$ python -q
>>> import numpy as np
>>> np.set_printoptions(precision=2, suppress=True, linewidth=200, sign=" ")
>>> X = np.loadtxt("sample9.csv", delimiter=",")
>>> X
array([[ 0.18,  0.12,  0.18,  0.15,  0.08,  0.18,  0.18,  0.08],
       [ 0.12,  0.07,  0.12,  0.09,  0.05,  0.12,  0.12,  0.05],
       [ 0.18,  0.12,  0.18,  0.15,  0.08,  0.18,  0.18,  0.08],
       [ 0.15,  0.09,  0.15,  0.12,  0.07,  0.15,  0.15,  0.07],
       [ 0.08,  0.05,  0.08,  0.07,  0.04,  0.08,  0.08,  0.04],
       [ 0.18,  0.12,  0.18,  0.15,  0.08,  0.18,  0.18,  0.08],
       [ 0.18,  0.12,  0.18,  0.15,  0.08,  0.18,  0.18,  0.08],
       [ 0.08,  0.05,  0.08,  0.07,  0.04,  0.08,  0.08,  0.04]])
>>> # row 2 repeats row 0
>>> w1 = np.array([[-2, 1, 0, 2],
...     [1, -1, -2, 0],
...     [1, 2, 2, -2],
...     [1, 0, -2, -2],
...     [2, -1, -1, -2],
...     [1, 2, 1, 0],
...     [1, 2, -2, -2],
...     [-2, 2, -1, 0]])
>>> b = np.array([1, 1, 5, 0])
>>> act = np.maximum(X @ w1 + b, 0)
>>> (act > 0).mean(axis=0)
array([ 1.,  1.,  1.,  0.])
>>> np.linalg.matrix_rank(act)
np.int64(2)
>>> C = np.array([[1, -2, 1], [-3, 1, 2], [-1, 3, -4], [2, 4, -3]])
>>> w1 @ C
array([[ -1,  13,  -6],
       [  6,  -9,   7],
       [-11,  -2,   3],
       [ -1, -16,  15],
       [  2, -16,  10],
       [ -6,   3,   1],
       [ -7, -14,  19],
       [ -7,   3,   6]])
>>> (act @ C).round(6).argmax(axis=1)
array([ 1,  1,  1,  1,  1,  1,  1,  1])
